% ipython --no-banner

In [1]: import numpy as np

In [2]: from numpy import linalg as LA

In [3]: np.set_printoptions(precision=2, suppress=True, linewidth=140, legacy="1.25")

In [4]: rd = lambda a: np.round(a, 2) + 0

In [5]: data = np.load("a.npy")

In [6]: data
Out[6]: 
array([[  0, -21,  21,  -6],
       [  0, -21,  21,  -6],
       [  0, -14,  14,  -4],
       [  0,   7,  -7,   2],
       [  0,   7,  -7,   2],
       [  0,  14, -14,   4],
       [  0,   0,   0,   0]])

In [7]: # null space of dimension 3

In [8]: rd(np.trace(LA.pinv(data) @ data))
Out[8]: 1.0

In [9]: np.unique(data.round(6), axis=0).shape
Out[9]: (5, 4)

In [10]: np.allclose(data[:-1].T @ LA.lstsq(data[:-1].T, data[-1])[0], data[-1])
Out[10]: True

In [11]: print(np.abs(np.diag(LA.qr(data)[1])) > 1e-9)
[False  True False False]

In [12]: x0 = np.array([8, 6, 4, 3])

In [13]: data @ x0
Out[13]: array([-60, -60, -40,  20,  20,  40,   0])

In [14]: x0 @ data
---------------------------------------------------------------------------
ValueError                                Traceback (most recent call last)
Cell In[14], line 1
----> 1 x0 @ data

ValueError: matmul: Input operand 1 has a mismatch in its core dimension 0, with gufunc signature (n?,k),(k,m?)->(n?,m?) (size 7 is different from 4)

In [15]: data @ np.ones(4)
Out[15]: array([-6., -6., -4.,  2.,  2.,  4.,  0.])

In [16]: J = np.load("x.npy")

In [17]: print(rd(J))
[[0.08 0.14 0.19 0.03 0.14]
 [0.14 0.23 0.32 0.05 0.23]
 [0.19 0.32 0.45 0.06 0.32]
 [0.03 0.05 0.06 0.01 0.05]
 [0.14 0.23 0.32 0.05 0.23]]

In [18]: # rows 1 and 4 are equal

In [19]: P = np.triu(np.array([[7, 6, 5, 0, 5],
    ...:     [4, 1, 9, 6, 1],
    ...:     [0, 1, 2, 9, 1],
    ...:     [3, 1, 7, 7, 5],
    ...:     [2, 7, 3, 2, 3]]), 1) + np.eye(5)

In [20]: Y = P @ J @ LA.inv(P)

In [21]: print(rd(np.poly(Y)))
[ 1. -1.  0.  0.  0.  0.]

In [22]: print(rd(LA.det(Y)))
0.0

In [23]: rd(np.trace(Y)), np.trace(J)
Out[23]: (1.0, 1.0)

In [24]: left, sigma, Vt = LA.svd(J)

In [25]: np.argmax(sigma[:-1] / (sigma[1:] + 1e-6)) + 1
Out[25]: 1

In [26]: print(rd(sigma))
[1. 0. 0. 0. 0.]

In [27]: Y = left[:, :1] @ np.diag(sigma[:1]) @ Vt[:1]

In [28]: LA.matrix_rank(Y)
Out[28]: 1

In [29]: rank = LA.matrix_rank(J)

In [30]: rank
Out[30]: 1

In [31]: null = LA.svd(J)[2][rank:].T

In [32]: print(rd(J @ null))
[[0. 0. 0. 0.]
 [0. 0. 0. 0.]
 [0. 0. 0. 0.]
 [0. 0. 0. 0.]
 [0. 0. 0. 0.]]

In [33]: np.allclose(J @ null, 0)
Out[33]: True

In [34]: [int(LA.matrix_rank(J[:, :j + 1])) for j in range(5)]
Out[34]: [1, 1, 1, 1, 1]

In [35]: LA.matrix_rank(J.T @ J), LA.matrix_rank(J @ J.T)
Out[35]: (1, 1)

In [36]: print(rd(null @ null.T))
[[ 0.92 -0.14 -0.19 -0.03 -0.14]
 [-0.14  0.77 -0.32 -0.05 -0.23]
 [-0.19 -0.32  0.55 -0.06 -0.32]
 [-0.03 -0.05 -0.06  0.99 -0.05]
 [-0.14 -0.23 -0.32 -0.05  0.77]]

In [37]: left, sigma, Vt = LA.svd(J)

In [38]: evecs = Vt[:(sigma > 1e-8).sum()]

In [39]: rng = np.random.default_rng(564)

In [40]: x0 = J[0] + -3 * J[2] + rng.integers(2) * np.eye(5)[4]

In [41]: print(rd(x0))
[-0.5  -0.83 -1.16 -0.17 -0.83]

In [42]: print(rd(evecs.T @ evecs))
[[0.08 0.14 0.19 0.03 0.14]
 [0.14 0.23 0.32 0.05 0.23]
 [0.19 0.32 0.45 0.06 0.32]
 [0.03 0.05 0.06 0.01 0.05]
 [0.14 0.23 0.32 0.05 0.23]]

In [43]: LA.matrix_rank(np.vstack([J, x0]))
Out[43]: 1

In [44]: rd(LA.norm(x0 - evecs.T @ evecs @ x0))
Out[44]: 0.0

In [45]: rd(J @ LA.pinv(J) @ J)
Out[45]: 
array([[0.08, 0.14, 0.19, 0.03, 0.14],
       [0.14, 0.23, 0.32, 0.05, 0.23],
       [0.19, 0.32, 0.45, 0.06, 0.32],
       [0.03, 0.05, 0.06, 0.01, 0.05],
       [0.14, 0.23, 0.32, 0.05, 0.23]])

In [46]: E = np.load("m.npy")

In [47]: rd(E)
Out[47]: 
array([[0.33, 0.33, 0.  , 0.  , 0.  , 0.  , 0.  , 0.  , 0.33],
       [0.  , 0.2 , 0.2 , 0.  , 0.2 , 0.2 , 0.  , 0.2 , 0.  ],
       [0.  , 0.  , 0.67, 0.  , 0.  , 0.  , 0.  , 0.  , 0.33],
       [0.2 , 0.  , 0.  , 0.2 , 0.2 , 0.2 , 0.  , 0.2 , 0.  ],
       [0.14, 0.14, 0.14, 0.14, 0.14, 0.14, 0.  , 0.  , 0.14],
       [0.  , 0.  , 0.2 , 0.2 , 0.  , 0.2 , 0.2 , 0.2 , 0.  ],
       [0.  , 0.14, 0.14, 0.14, 0.  , 0.  , 0.29, 0.14, 0.14],
       [0.  , 0.33, 0.  , 0.  , 0.  , 0.  , 0.  , 0.33, 0.33],
       [0.14, 0.14, 0.  , 0.14, 0.  , 0.14, 0.14, 0.14, 0.14]])

In [48]: # a transition matrix

In [49]: Y = LA.invert(E)
---------------------------------------------------------------------------
AttributeError                            Traceback (most recent call last)
Cell In[49], line 1
----> 1 Y = LA.invert(E)

AttributeError: module 'numpy.linalg' has no attribute 'invert'

In [50]: Y = LA.inv(E)

In [51]: (np.abs(Y) > 1e-9).astype(int)
Out[51]: 
array([[1, 0, 0, 1, 1, 1, 0, 1, 1],
       [1, 0, 1, 1, 1, 1, 0, 1, 1],
       [1, 0, 0, 0, 0, 1, 0, 0, 1],
       [1, 1, 1, 0, 1, 1, 0, 1, 1],
       [1, 1, 1, 1, 0, 1, 1, 1, 1],
       [1, 1, 1, 1, 0, 1, 1, 1, 1],
       [1, 1, 1, 0, 1, 1, 1, 1, 1],
       [1, 0, 0, 1, 1, 1, 0, 1, 1],
       [1, 0, 1, 0, 0, 1, 0, 0, 1]])

In [52]: rd(LA.det(E) * Y)
Out[52]: 
array([[0., 0., 0., 0., 0., 0., 0., 0., 0.],
       [0., 0., 0., 0., 0., 0., 0., 0., 0.],
       [0., 0., 0., 0., 0., 0., 0., 0., 0.],
       [0., 0., 0., 0., 0., 0., 0., 0., 0.],
       [0., 0., 0., 0., 0., 0., 0., 0., 0.],
       [0., 0., 0., 0., 0., 0., 0., 0., 0.],
       [0., 0., 0., 0., 0., 0., 0., 0., 0.],
       [0., 0., 0., 0., 0., 0., 0., 0., 0.],
       [0., 0., 0., 0., 0., 0., 0., 0., 0.]])

In [53]: rd(LA.cond(E))
Out[53]: 42.45

In [54]: np.allclose(Y, E.T)
Out[54]: False
